% ipython --no-banner

In [1]: import numpy as np

In [2]: np.set_printoptions(precision=2, suppress=True, linewidth=120)

In [3]: K = np.load("test16.npy")

In [4]: K
Out[4]: 
array([[  1,  -5,   2,  -5,   5],
       [ -5,  25, -10,  25, -25],
       [  2, -10,   4, -10,  10],
       [ -5,  25, -10,  25, -25],
       [  5, -25,  10, -25,  25]])

In [5]: x0 = np.array([0, 0, -1, 4, 2])

In [6]: np.linalg.norm(K @ x0) <= np.linalg.norm(K, 2) * np.linalg.norm(x0) + 1e-9
Out[6]: np.True_

In [7]: K * x0
Out[7]: 
array([[   0,    0,   -2,  -20,   10],
       [   0,    0,   10,  100,  -50],
       [   0,    0,   -4,  -40,   20],
       [   0,    0,   10,  100,  -50],
       [   0,    0,  -10, -100,   50]])

In [8]: K @ np.ones(5)
Out[8]: array([ -2.,  10.,  -4.,  10., -10.])

In [9]: np.sign((K @ x0).round(6))
Out[9]: array([-1,  1, -1,  1, -1])

In [10]: w, vecs = np.linalg.eigvalsh(K)
Traceback (most recent call last):
  Cell In[10], line 1
    w, vecs = np.linalg.eigvalsh(K)
ValueError: too many values to unpack (expected 2)


In [11]: w, vecs = np.linalg.eigh(K)

In [12]: w.sum(), np.trace(K)
Out[12]: (np.float64(80.0), np.int64(80))

In [13]: print(vecs @ np.diag(w) @ vecs.T)
[[  1.  -5.   2.  -5.   5.]
 [ -5.  25. -10.  25. -25.]
 [  2. -10.   4. -10.  10.]
 [ -5.  25. -10.  25. -25.]
 [  5. -25.  10. -25.  25.]]

In [14]: np.round(np.linalg.eigvalsh(K @ K), 2) + 0
Out[14]: array([   0.,    0.,    0.,    0., 6400.])

In [15]: print(np.linalg.eigvalsh(K + -1 * np.eye(5)))
[-1. -1. -1. -1. 79.]

In [16]: print(np.round(vecs.T @ vecs, 2) + 0)
[[1. 0. 0. 0. 0.]
 [0. 1. 0. 0. 0.]
 [0. 0. 1. 0. 0.]
 [0. 0. 0. 1. 0.]
 [0. 0. 0. 0. 1.]]

In [17]: out = K / np.sqrt((K ** 2).mean(axis=1, keepdims=True))

In [18]: np.linalg.matrix_rank(K - K.mean(axis=1, keepdims=True))
Out[18]: np.int64(1)

In [19]: out[1]
Out[19]: array([-0.25,  1.25, -0.5 ,  1.25, -1.25])

In [20]: np.linalg.matrix_rank(out) == np.linalg.matrix_rank(K)
Out[20]: np.True_

In [21]: np.round(np.linalg.norm(K) ** 2 / np.linalg.norm(K, 2) ** 2, 2)
Out[21]: np.float64(1.0)

In [22]: np.round(np.linalg.norm(K[1], 1), 2), np.round(np.linalg.norm(K[1], np.inf), 2)
Out[22]: (np.float64(90.0), np.float64(25.0))

In [23]: np.linalg.norm(K, axis=1)
Out[23]: array([ 8.94, 44.72, 17.89, 44.72, 44.72])

In [24]: data = np.arange(14).reshape(7, 2) + 2

In [25]: data
Out[25]: 
array([[ 2,  3],
       [ 4,  5],
       [ 6,  7],
       [ 8,  9],
       [10, 11],
       [12, 13],
       [14, 15]])

In [26]: Uu, sig, vt = np.linalg.svd(data)

In [27]: sig
Out[27]: array([35.19,  0.8 ])

In [28]: np.argmax(sig[:-1] / (sig[1:] + 1e-6)) + 1
Out[28]: np.int64(1)

In [29]: out = Uu[:, :1] @ np.diag(sig[:1]) @ vt[:1]

In [30]: np.linalg.matrix_rank(data, rtol=0.05)
Out[30]: np.int64(1)

In [31]: np.linalg.matrix_rank(out)
Out[31]: np.int64(1)

In [32]: X = np.load("out1.npy")

In [33]: print(X)
[[ 0.3  -0.14  0.12 -0.12  0.12  0.1   0.3   0.12]
 [ 4.2  -1.96  1.68 -1.68  1.68  1.4   4.2   1.68]
 [-1.8   0.84 -0.72  0.72 -0.72 -0.6  -1.8  -0.72]
 [ 0.9  -0.42  0.36 -0.36  0.36  0.3   0.9   0.36]]

In [34]: # column 4 repeats column 2

In [35]: rk = np.linalg.matrix_rank(X)

In [36]: rk
Out[36]: np.int64(1)

In [37]: ns = np.linalg.svd(X)[2][rk:].T

In [38]: print(ns.shape)
(8, 7)

In [39]: [int(np.linalg.matrix_rank(X[:i])) for i in range(1, len(X) + 1)]
Out[39]: [1, 1, 1, 1]

In [40]: print(np.allclose(X @ ns, 0))
True

In [41]: print([int(np.linalg.matrix_rank(np.delete(X, i, axis=0))) for i in range(4)])
[1, 1, 1, 1]

In [42]: Uu, sig, vt = np.linalg.svd(X)

In [43]: sig.round(2) + 0
Out[43]: array([8.04, 0.  , 0.  , 0.  ])

In [44]: out = Uu[:, :1] @ np.diag(sig[:1]) @ vt[:1]

In [45]: np.round(np.linalg.norm(X - out, 2), 2), round(sig[1], 2)
Out[45]: (np.float64(0.0), np.float64(0.0))

In [46]: print(np.linalg.matrix_rank(out))
1

In [47]: out
Out[47]: 
array([[ 0.3 , -0.14,  0.12, -0.12,  0.12,  0.1 ,  0.3 ,  0.12],
       [ 4.2 , -1.96,  1.68, -1.68,  1.68,  1.4 ,  4.2 ,  1.68],
       [-1.8 ,  0.84, -0.72,  0.72, -0.72, -0.6 , -1.8 , -0.72],
       [ 0.9 , -0.42,  0.36, -0.36,  0.36,  0.3 ,  0.9 ,  0.36]])

In [48]: def softmax(z):
    ...:     e = np.exp(z - z.max(axis=-1, keepdims=True))
    ...:     return e / e.sum(axis=-1, keepdims=True)
    ...: 

In [49]: softmax(X).sum(axis=1)
Out[49]: array([1., 1., 1., 1.])

In [50]: np.round(softmax(10 * X[2]), 2) + 0
Out[50]: array([0.  , 0.77, 0.  , 0.23, 0.  , 0.  , 0.  , 0.  ])

In [51]: scores = X @ X.T / np.sqrt(8)

In [52]: np.round(softmax(scores + np.triu(np.full(scores.shape, -np.inf), 1)), 2) + 0
Out[52]: 
array([[1.  , 0.  , 0.  , 0.  ],
       [0.  , 1.  , 0.  , 0.  ],
       [0.02, 0.  , 0.98, 0.  ],
       [0.02, 0.93, 0.  , 0.04]])

In [53]: softmax(scores)[2] @ X
Out[53]: array([-1.75,  0.81, -0.7 ,  0.7 , -0.7 , -0.58, -1.75, -0.7 ])

In [54]: print(softmax(scores).round(6).argmax(axis=1))
[1 1 2 1]

In [55]: J = np.array([[1, -1, 1, -1, 1, -1, 1, -1],
    ...:     [1, -1, -1, 1, -1, 1, 1, -1],
    ...:     [1, 1, -1, -1, -1, -1, 1, 1]])

In [56]: np.round(softmax(10 * J[0]), 2) + 0
Out[56]: array([0.25, 0.  , 0.25, 0.  , 0.25, 0.  , 0.25, 0.  ])

In [57]: softmax(J).sum(axis=1)
Out[57]: array([1., 1., 1.])

In [58]: print(softmax(J[0]))
[0.22 0.03 0.22 0.03 0.22 0.03 0.22 0.03]

In [59]: scores = J @ J.T / np.sqrt(8)

In [60]: print(softmax(scores + np.triu(np.full(scores.shape, -np.inf), 1)))
[[1.   0.   0.  ]
 [0.06 0.94 0.  ]
 [0.05 0.05 0.89]]

In [61]: softmax(scores)[0] @ J
Out[61]: array([ 1.  , -0.89,  0.79, -0.89,  0.79, -0.89,  1.  , -0.89])

In [62]: softmax(scores).round(6).argmax(axis=1)
Out[62]: array([0, 1, 2])

In [63]: w1 = np.array([[2, 3, 0, 3, 0],
    ...:     [2, 1, 1, 3, 2],
    ...:     [3, 0, 2, 1, 0],
    ...:     [1, 3, 1, 1, 1],
    ...:     [0, 1, 3, 2, 3],
    ...:     [3, 0, 1, 0, 3],
    ...:     [2, 0, 0, 2, 1],
    ...:     [0, 2, 2, 2, 0]])

In [64]: coef = np.array([5, 3, -5, -1, -1])

In [65]: H = np.maximum(J @ w1 + coef, 0)

In [66]: H
Out[66]: 
array([[6, 1, 0, 1, 0],
       [8, 5, 0, 0, 0],
       [4, 5, 0, 5, 0]])

In [67]: (H > 0).mean(axis=0)
Out[67]: array([1.  , 1.  , 0.  , 0.67, 0.  ])

In [68]: (H > 0).astype(int)
Out[68]: 
array([[1, 1, 0, 1, 0],
       [1, 1, 0, 0, 0],
       [1, 1, 0, 1, 0]])

In [69]: C = np.array([[7, 9, 6], [7, -2, -5], [5, -3, 8], [-2, 9, 0], [-7, 2, 0]])

In [70]: w1 @ C
Out[70]: 
array([[29, 39, -3],
       [ 6, 44, 15],
       [29, 30, 34],
       [24, 11, -1],
       [-3, 13, 19],
       [ 5, 30, 26],
       [ 3, 38, 12],
       [20,  8,  6]])

In [71]: H @ C
Out[71]: 
array([[47, 61, 31],
       [91, 62, 23],
       [53, 71, -1]])

In [72]: J @ J
Traceback (most recent call last):
  Cell In[72], line 1
    J @ J
ValueError: matmul: Input operand 1 has a mismatch in its core dimension 0, with gufunc signature (n?,k),(k,m?)->(n?,m?) (size 3 is different from 8)


In [73]: C2 = J.T @ J

In [74]: (J @ J.T).shape
Out[74]: (3, 3)

In [75]: np.round(np.linalg.eigvalsh(C2)[::-1], 2) + 0
Out[75]: array([8., 8., 8., 0., 0., 0., 0., 0.])

In [76]: out = np.array([[3, 3, -3],
    ...:     [-3, 0, -3],
    ...:     [-1, 2, -2],
    ...:     [3, 0, -3],
    ...:     [-2, 0, -2],
    ...:     [3, -3, 1],
    ...:     [3, -3, 0],
    ...:     [-3, 1, -1]])

In [77]: np.einsum("ij,ij->i", J, J)
Out[77]: array([8, 8, 8])

In [78]: np.vstack([J, out.T]).shape
Out[78]: (6, 8)

In [79]: out.T @ J.T
Out[79]: 
array([[ 3, 21, -3],
       [ 4, -6,  2],
       [-1,  3, -1]])

In [80]: A = np.vander(np.arange(2) - 1, 4, increasing=True)

In [81]: A
Out[81]: 
array([[ 1, -1,  1, -1],
       [ 1,  0,  0,  0]])

In [82]: out = A[0, 0] * A[1:] - np.outer(A[1:, 0], A[0])

In [83]: out
Out[83]: array([[ 0,  1, -1,  1]])

In [84]: A[:, 0] / A[0, 0]
Out[84]: array([1., 1.])

In [85]: w1 = np.array([[-1, -1, -2, 2], [-1, 0, -1, 1], [-2, 1, 2, 1], [2, 0, 2, 2]])

In [86]: coef = np.array([2, -2, 3, 2])

In [87]: H = np.maximum(A @ w1 + coef, 0)

In [88]: print((H > 0).astype(int))
[[0 0 1 1]
 [1 0 1 1]]

In [89]: np.linalg.matrix_rank(H)
Out[89]: np.int64(2)

In [90]: (H > 0).mean(axis=0)
Out[90]: array([0.5, 0. , 1. , 1. ])

In [91]: C = np.array([[2, 3, 3], [1, 3, 0], [3, 5, 4], [1, 0, 4]])

In [92]: print((H @ C).round(6).argmax(axis=1))
[2 2]

In [93]: out = A / np.sqrt((A ** 2).mean(axis=1, keepdims=True))

In [94]: print(A - A.mean(axis=1, keepdims=True))
[[ 1.   -1.    1.   -1.  ]
 [ 0.75 -0.25 -0.25 -0.25]]

In [95]: x0 = np.array([-1, 1, 3, 3])

In [96]: a = np.maximum(A @ x0, 0)

In [97]: np.flatnonzero(a > 1e-9)
Out[97]: array([], dtype=int64)

In [98]: A.T @ a
Out[98]: array([0, 0, 0, 0])

In [99]: np.maximum(A @ (3 * x0), 0)
Out[99]: array([0, 0])

In [100]: a
Out[100]: array([0, 0])
